In [1]: import numpy as np

In [2]: import numpy.linalg as la

In [3]: np.set_printoptions(precision=1, suppress=True, linewidth=120, legacy="1.25")

In [4]: J = np.loadtxt("out10.csv", delimiter=",")

In [5]: print(J)
[[ -2.  -2.  -2.  -2.  -2.  -2.  -2.  -2.  -2.  -2.]
 [ -2.  -4.  -4.  -4.  -4.  -4.  -4.  -4.  -4.  -4.]
 [ -2.  -4.  -6.  -6.  -6.  -6.  -6.  -6.  -6.  -6.]
 [ -2.  -4.  -6.  -8.  -8.  -8.  -8.  -8.  -8.  -8.]
 [ -2.  -4.  -6.  -8. -10. -10. -10. -10. -10. -10.]
 [ -2.  -4.  -6.  -8. -10. -12. -12. -12. -12. -12.]
 [ -2.  -4.  -6.  -8. -10. -12. -14. -14. -14. -14.]
 [ -2.  -4.  -6.  -8. -10. -12. -14. -16. -16. -16.]
 [ -2.  -4.  -6.  -8. -10. -12. -14. -16. -18. -18.]
 [ -2.  -4.  -6.  -8. -10. -12. -14. -16. -18. -20.]]

In [6]: print(np.sort(np.abs(la.eigvals(J))))
[ 0.5  0.5  0.6  0.7  0.9  1.3  2.   3.7 10.1 89.5]

In [7]: la.determinant(J)
AttributeError: module 'numpy.linalg' has no attribute 'determinant'


In [8]: print(round(float(np.abs(la.eigvals(J)).max()), 1))
89.5

In [9]: print(np.allclose(J @ J.T, J.T @ J))
True

In [10]: vals, vecs = la.eigh(J)

In [11]: x0 = np.array([-7, -5, -9, 5, 7, 9, 3, -8, -9, -8])

In [12]: print(x0 @ J @ x0)
-4954.0

In [13]: print(np.abs(J).sum(axis=1).max(), round(np.abs(vals).max(), 1))
110.0 89.5

In [14]: print(la.eigvalsh(J[1:, 1:]))
[-89.2  -9.8  -3.5  -1.8  -1.2  -0.8  -0.7  -0.6  -0.5]

In [15]: W1 = np.array([[1, 2, 0, 0],
    ...:     [0, 2, 2, 2],
    ...:     [2, 1, 1, 0],
    ...:     [0, 2, 0, 0],
    ...:     [0, 0, 1, 0],
    ...:     [1, 0, 2, 2],
    ...:     [0, 1, 1, 1],
    ...:     [2, 0, 1, 1],
    ...:     [1, 0, 1, 1],
    ...:     [1, 2, 0, 1]])

In [16]: c = np.array([2, 0, 5, 5])

In [17]: hid = np.maximum(J @ W1 + c, 0)

In [18]: print((hid > 0).mean(axis=0))
[0. 0. 0. 0.]

In [19]: print(la.matrix_rank(hid))
0

In [20]: W2 = np.array([[0, 3], [2, 2], [1, 1], [3, 1]])

In [21]: print(hid @ W2)
[[0. 0.]
 [0. 0.]
 [0. 0.]
 [0. 0.]
 [0. 0.]
 [0. 0.]
 [0. 0.]
 [0. 0.]
 [0. 0.]
 [0. 0.]]

In [22]: print((hid @ W2).round(6).argmax(axis=1))
[0 0 0 0 0 0 0 0 0 0]
